In [1]: import numpy as np

In [2]: np.set_printoptions(precision=2, suppress=True, linewidth=160)

In [3]: F = np.loadtxt("a.csv", delimiter=",")

In [4]: F
Out[4]: 
array([[-4.37,  2.33, -1.11],
       [ 2.27,  0.48,  0.96],
       [ 0.63, -5.05, -5.27],
       [-4.93, -7.59,  4.84],
       [ 5.16, -0.42, -0.18],
       [-2.78,  0.12, -3.58],
       [-1.36, -0.27, -2.69],
       [ 3.94,  4.99, -3.95],
       [ 5.66, -0.85,  8.8 ],
       [ 3.36, -3.02,  7.23],
       [ 5.55, -9.73, -3.77],
       [ 2.48,  1.38,  3.73],
       [-4.32,  3.51,  0.7 ],
       [ 3.75, -2.87, -0.43],
       [ 1.63,  2.02, -4.34],
       [ 6.86,  2.04,  0.9 ],
       [ 1.94,  3.14, -7.49],
       [-4.56,  1.99,  3.2 ],
       [-3.36,  4.39,  2.  ],
       [ 2.99,  0.13,  3.17],
       [ 4.46, -3.19, -5.6 ],
       [-0.33, -1.66, -2.75],
       [ 7.82, -0.64,  2.2 ]])

In [5]: A2 = np.c_[F[:, :2] @ np.array([[-4, 5], [-6, 1]]), np.array([0, 1, 2, 0, 3, 1, 0, 1, 3, 1, 3, 2, 3, 1, 2, 1, 2, 0, 1, 0, 2, 3, 2])]

In [6]: A2
Out[6]: 
array([[  3.5 , -19.52,   0.  ],
       [-11.96,  11.83,   1.  ],
       [ 27.78,  -1.9 ,   2.  ],
       [ 65.26, -32.24,   0.  ],
       [-18.12,  25.38,   3.  ],
       [ 10.4 , -13.78,   1.  ],
       [  7.06,  -7.07,   0.  ],
       [-45.7 ,  24.69,   1.  ],
       [-17.54,  27.45,   3.  ],
       [  4.68,  13.78,   1.  ],
       [ 36.18,  18.02,   3.  ],
       [-18.2 ,  13.78,   2.  ],
       [ -3.78, -18.09,   3.  ],
       [  2.22,  15.88,   1.  ],
       [-18.64,  10.17,   2.  ],
       [-39.68,  36.34,   1.  ],
       [-26.6 ,  12.84,   2.  ],
       [  6.3 , -20.81,   0.  ],
       [-12.9 , -12.41,   1.  ],
       [-12.74,  15.08,   0.  ],
       [  1.3 ,  19.11,   2.  ],
       [ 11.28,  -3.31,   3.  ],
       [-27.44,  38.46,   2.  ]])

In [7]: np.linalg.norm(np.linalg.qr(F)[0].T @ A2, axis=0) ** 2 / ((A2 ** 2).sum(axis=0) + 1e-12)
Out[7]: array([1.  , 1.  , 0.28])

In [8]: np.linalg.matrix_rank(A2)
Out[8]: np.int64(3)

In [9]: np.round(np.linalg.norm(A2 - F @ np.linalg.lstsq(F, A2)[0], axis=0), 2) + 0
Out[9]: array([0. , 0. , 7.4])

In [10]: np.round(np.linalg.lstsq(F, A2[:, 0])[0], 2) + 0
Out[10]: array([-4., -6.,  0.])
